$ python3 -q
>>> import numpy as np
>>> np.set_printoptions(precision=2, suppress=True, linewidth=120)
>>> M = np.loadtxt("a.csv", delimiter=",")
>>> M
array([[ 0.,  0.,  0.,  0.,  0.,  0.,  0.,  0.],
       [ 0.,  0.,  0.,  0.,  0.,  0.,  0.,  0.],
       [ 0., -2.,  1.,  0.,  3., -1.,  2.,  3.],
       [ 0., -2.,  1.,  0.,  3., -1.,  2.,  3.],
       [ 0.,  4., -2.,  0., -6.,  2., -4., -6.],
       [ 0.,  4., -2.,  0., -6.,  2., -4., -6.],
       [ 0.,  2., -1.,  0., -3.,  1., -2., -3.],
       [ 0., -4.,  2.,  0.,  6., -2.,  4.,  6.],
       [ 0., -4.,  2.,  0.,  6., -2.,  4.,  6.],
       [ 0.,  4., -2.,  0., -6.,  2., -4., -6.],
       [ 0., -2.,  1.,  0.,  3., -1.,  2.,  3.],
       [ 0., -4.,  2.,  0.,  6., -2.,  4.,  6.],
       [ 0., -4.,  2.,  0.,  6., -2.,  4.,  6.]])
>>> # looks like rank 1
>>> other = np.array([[7, 9], [1, 0], [3, 9], [4, 9], [3, 4], [2, 0], [1, 6], [6, 3]])
>>> np.einsum("ik,kj->ji", M, other)
array([[  0.,   0.,  28.,  28., -56., -56., -28.,  56.,  56., -56.,  28.,  56.,  56.],
       [  0.,   0.,  42.,  42., -84., -84., -42.,  84.,  84., -84.,  42.,  84.,  84.]])
>>> np.einsum("ik,kj->ij", M, other)
array([[  0.,   0.],
       [  0.,   0.],
       [ 28.,  42.],
       [ 28.,  42.],
       [-56., -84.],
       [-56., -84.],
       [-28., -42.],
       [ 56.,  84.],
       [ 56.,  84.],
       [-56., -84.],
       [ 28.,  42.],
       [ 56.,  84.],
       [ 56.,  84.]])
>>> np.linalg.matrix_rank(M @ other)
np.int64(1)
>>> np.einsum("ij->j", M)
array([ 0., -8.,  4.,  0., 12., -4.,  8., 12.])
>>> left, s, VT = np.linalg.svd(M)
>>> evecs = VT[:(s > 1e-8).sum()]
>>> rng = np.random.default_rng(7852)
>>> vec = M[2] + -2 * M[1] + rng.integers(2) * np.eye(8)[4]
>>> vec
array([ 0., -2.,  1.,  0.,  3., -1.,  2.,  3.])
>>> np.linalg.matrix_rank(np.vstack([M, vec]))
np.int64(1)
>>> evecs.T @ evecs
array([[ 0.  ,  0.  ,  0.  ,  0.  ,  0.  ,  0.  ,  0.  ,  0.  ],
       [ 0.  ,  0.14, -0.07,  0.  , -0.21,  0.07, -0.14, -0.21],
       [ 0.  , -0.07,  0.04,  0.  ,  0.11, -0.04,  0.07,  0.11],
       [ 0.  ,  0.  ,  0.  ,  0.  ,  0.  ,  0.  ,  0.  ,  0.  ],
       [ 0.  , -0.21,  0.11,  0.  ,  0.32, -0.11,  0.21,  0.32],
       [ 0.  ,  0.07, -0.04,  0.  , -0.11,  0.04, -0.07, -0.11],
       [ 0.  , -0.14,  0.07,  0.  ,  0.21, -0.07,  0.14,  0.21],
       [ 0.  , -0.21,  0.11,  0.  ,  0.32, -0.11,  0.21,  0.32]])
>>> round(np.linalg.norm(vec - evecs.T @ evecs @ vec), 2)
np.float64(0.0)
